$ python3 -q
>>> import numpy as np
>>> import numpy.linalg as la
>>> np.set_printoptions(precision=3, suppress=True, linewidth=140)
>>> W0 = np.load("block0.npy")
>>> W0
array([[-0.707,  0.   ,  0.   ,  0.   ,  0.   ,  0.   ,  0.   , -0.707],
       [ 0.   ,  1.   ,  0.   ,  0.   ,  0.   ,  0.   ,  0.   ,  0.   ],
       [ 0.   ,  0.   ,  1.   ,  0.   ,  0.   ,  0.   ,  0.   ,  0.   ],
       [ 0.   ,  0.   ,  0.   ,  1.   ,  0.   ,  0.   ,  0.   ,  0.   ],
       [ 0.   ,  0.   ,  0.   ,  0.   ,  1.   ,  0.   ,  0.   ,  0.   ],
       [ 0.   ,  0.   ,  0.   ,  0.   ,  0.   ,  1.   ,  0.   ,  0.   ],
       [ 0.   ,  0.   ,  0.   ,  0.   ,  0.   ,  0.   ,  1.   ,  0.   ],
       [ 0.707,  0.   ,  0.   ,  0.   ,  0.   ,  0.   ,  0.   , -0.707]])
>>> round(la.det(W0), 3)
np.float64(1.0)
>>> np.round(W0 @ W0, 3) + 0
array([[ 0.,  0.,  0.,  0.,  0.,  0.,  0.,  1.],
       [ 0.,  1.,  0.,  0.,  0.,  0.,  0.,  0.],
       [ 0.,  0.,  1.,  0.,  0.,  0.,  0.,  0.],
       [ 0.,  0.,  0.,  1.,  0.,  0.,  0.,  0.],
       [ 0.,  0.,  0.,  0.,  1.,  0.,  0.,  0.],
       [ 0.,  0.,  0.,  0.,  0.,  1.,  0.,  0.],
       [ 0.,  0.,  0.,  0.,  0.,  0.,  1.,  0.],
       [-1.,  0.,  0.,  0.,  0.,  0.,  0.,  0.]])
>>> (W0 != 0).astype(int)
array([[1, 0, 0, 0, 0, 0, 0, 1],
       [0, 1, 0, 0, 0, 0, 0, 0],
       [0, 0, 1, 0, 0, 0, 0, 0],
       [0, 0, 0, 1, 0, 0, 0, 0],
       [0, 0, 0, 0, 1, 0, 0, 0],
       [0, 0, 0, 0, 0, 1, 0, 0],
       [0, 0, 0, 0, 0, 0, 1, 0],
       [1, 0, 0, 0, 0, 0, 0, 1]])
>>> M = np.array([[1, 1, -1, -1, 1, 1, -1, -1],
...     [1, 1, 1, 1, -1, -1, -1, -1],
...     [1, -1, -1, 1, -1, 1, 1, -1],
...     [1, -1, 1, -1, -1, 1, -1, 1]])
>>> M.sum(axis=1)
array([0, 0, 0, 0])
>>> np.diff(M, axis=0)
array([[ 0,  0,  2,  2, -2, -2,  0,  0],
       [ 0, -2, -2,  0,  0,  2,  2,  0],
       [ 0,  0,  2, -2,  0,  0, -2,  2]])
>>> np.abs(M).max()
np.int64(1)
>>> round(la.norm(M), 3)
np.float64(5.657)
>>> rng = np.random.default_rng(4448)
>>> ang = rng.uniform(0, 2 * np.pi, 29)
>>> q, _ = la.qr(np.array([[0.2, -0.1], [-0.5, -0.7], [-1.6, 0.2], [0.7, -1.1]]))
>>> feats = 3 * np.c_[np.cos(ang), np.sin(ang)] @ q.T
>>> feats
array([[-0.346,  0.467,  2.517, -1.525],
       [ 0.321,  0.838, -1.532,  2.418],
       [ 0.353, -0.091, -2.325,  1.861],
       [-0.135, -1.931, -0.35 , -2.265],
       [ 0.142,  1.914,  0.3  ,  2.286],
       [ 0.001,  2.11 ,  1.325,  1.671],
       [ 0.129,  1.948,  0.405,  2.242],
       [-0.217, -1.636,  0.36 , -2.479],
       [-0.003, -2.109, -1.316, -1.679],
       [ 0.325, -0.869, -2.635,  1.093],
       [-0.057, -2.074, -0.944, -1.95 ],
       [-0.201, -1.707,  0.213, -2.449],
       [-0.316, -0.904,  1.457, -2.442],
       [-0.016,  2.11 ,  1.437,  1.576],
       [-0.332, -0.675,  1.705, -2.351],
       [ 0.241, -1.575, -2.541,  0.074],
       [ 0.151,  1.886,  0.219,  2.318],
       [ 0.237, -1.593, -2.531,  0.042],
       [-0.34 ,  0.619,  2.573, -1.372],
       [-0.252, -1.447,  0.701, -2.52 ],
       [-0.081, -2.043, -0.773, -2.054],
       [ 0.241, -1.575, -2.541,  0.074],
       [ 0.158, -1.909, -2.218, -0.644],
       [-0.293,  1.22 ,  2.649, -0.639],
       [-0.101, -2.008, -0.618, -2.139],
       [-0.23 ,  1.63 ,  2.508,  0.027],
       [-0.045, -2.086, -1.026, -1.895],
       [-0.353, -0.009,  2.261, -1.94 ],
       [-0.028,  2.107,  1.509,  1.512]])
>>> cen = feats - feats.mean(axis=0)
>>> evecs = la.svd(cen)[2][:2]
>>> B = cen - cen @ evecs.T @ evecs
>>> np.diag(evecs.T @ evecs)
array([0.014, 0.495, 0.784, 0.708])
>>> la.matrix_rank(feats, rtol=0.1)
np.int64(2)
>>> np.round(la.norm(feats, 2) / la.norm(feats), 3)
np.float64(0.771)
>>> np.argsort(-la.norm(feats, axis=0).round(6), kind="stable")[:3]
array([3, 2, 1])
>>> feats.reshape(2, -1)
array([[-0.346,  0.467,  2.517, -1.525,  0.321,  0.838, -1.532,  2.418,  0.353, -0.091, -2.325,  1.861, -0.135, -1.931, -0.35 , -2.265,
         0.142,  1.914,  0.3  ,  2.286,  0.001,  2.11 ,  1.325,  1.671,  0.129,  1.948,  0.405,  2.242, -0.217, -1.636,  0.36 , -2.479,
        -0.003, -2.109, -1.316, -1.679,  0.325, -0.869, -2.635,  1.093, -0.057, -2.074, -0.944, -1.95 , -0.201, -1.707,  0.213, -2.449,
        -0.316, -0.904,  1.457, -2.442, -0.016,  2.11 ,  1.437,  1.576, -0.332, -0.675],
       [ 1.705, -2.351,  0.241, -1.575, -2.541,  0.074,  0.151,  1.886,  0.219,  2.318,  0.237, -1.593, -2.531,  0.042, -0.34 ,  0.619,
         2.573, -1.372, -0.252, -1.447,  0.701, -2.52 , -0.081, -2.043, -0.773, -2.054,  0.241, -1.575, -2.541,  0.074,  0.158, -1.909,
        -2.218, -0.644, -0.293,  1.22 ,  2.649, -0.639, -0.101, -2.008, -0.618, -2.139, -0.23 ,  1.63 ,  2.508,  0.027, -0.045, -2.086,
        -1.026, -1.895, -0.353, -0.009,  2.261, -1.94 , -0.028,  2.107,  1.509,  1.512]])
>>> feats.ravel(order="F")
array([-0.346,  0.321,  0.353, -0.135,  0.142,  0.001,  0.129, -0.217, -0.003,  0.325, -0.057, -0.201, -0.316, -0.016, -0.332,  0.241,
        0.151,  0.237, -0.34 , -0.252, -0.081,  0.241,  0.158, -0.293, -0.101, -0.23 , -0.045, -0.353, -0.028,  0.467,  0.838, -0.091,
       -1.931,  1.914,  2.11 ,  1.948, -1.636, -2.109, -0.869, -2.074, -1.707, -0.904,  2.11 , -0.675, -1.575,  1.886, -1.593,  0.619,
       -1.447, -2.043, -1.575, -1.909,  1.22 , -2.008,  1.63 , -2.086, -0.009,  2.107,  2.517, -1.532, -2.325, -0.35 ,  0.3  ,  1.325,
        0.405,  0.36 , -1.316, -2.635, -0.944,  0.213,  1.457,  1.437,  1.705, -2.541,  0.219, -2.531,  2.573,  0.701, -0.773, -2.541,
       -2.218,  2.649, -0.618,  2.508, -1.026,  2.261,  1.509, -1.525,  2.418,  1.861, -2.265,  2.286,  1.671,  2.242, -2.479, -1.679,
        1.093, -1.95 , -2.449, -2.442,  1.576, -2.351,  0.074,  2.318,  0.042, -1.372, -2.52 , -2.054,  0.074, -0.644, -0.639, -2.139,
        0.027, -1.895, -1.94 ,  1.512])
>>> feats.reshape(-1, 2)
array([[-0.346,  0.467],
       [ 2.517, -1.525],
       [ 0.321,  0.838],
       [-1.532,  2.418],
       [ 0.353, -0.091],
       [-2.325,  1.861],
       [-0.135, -1.931],
       [-0.35 , -2.265],
       [ 0.142,  1.914],
       [ 0.3  ,  2.286],
       [ 0.001,  2.11 ],
       [ 1.325,  1.671],
       [ 0.129,  1.948],
       [ 0.405,  2.242],
       [-0.217, -1.636],
       [ 0.36 , -2.479],
       [-0.003, -2.109],
       [-1.316, -1.679],
       [ 0.325, -0.869],
       [-2.635,  1.093],
       [-0.057, -2.074],
       [-0.944, -1.95 ],
       [-0.201, -1.707],
       [ 0.213, -2.449],
       [-0.316, -0.904],
       [ 1.457, -2.442],
       [-0.016,  2.11 ],
       [ 1.437,  1.576],
       [-0.332, -0.675],
       [ 1.705, -2.351],
       [ 0.241, -1.575],
       [-2.541,  0.074],
       [ 0.151,  1.886],
       [ 0.219,  2.318],
       [ 0.237, -1.593],
       [-2.531,  0.042],
       [-0.34 ,  0.619],
       [ 2.573, -1.372],
       [-0.252, -1.447],
       [ 0.701, -2.52 ],
       [-0.081, -2.043],
       [-0.773, -2.054],
       [ 0.241, -1.575],
       [-2.541,  0.074],
       [ 0.158, -1.909],
       [-2.218, -0.644],
       [-0.293,  1.22 ],
       [ 2.649, -0.639],
       [-0.101, -2.008],
       [-0.618, -2.139],
       [-0.23 ,  1.63 ],
       [ 2.508,  0.027],
       [-0.045, -2.086],
       [-1.026, -1.895],
       [-0.353, -0.009],
       [ 2.261, -1.94 ],
       [-0.028,  2.107],
       [ 1.509,  1.512]])
>>> t3 = feats.reshape(29, 2, -1)
>>> np.einsum("ihd,jhd->hij", t3, t3).shape
(2, 29, 29)
>>> t3.shape
(29, 2, 2)
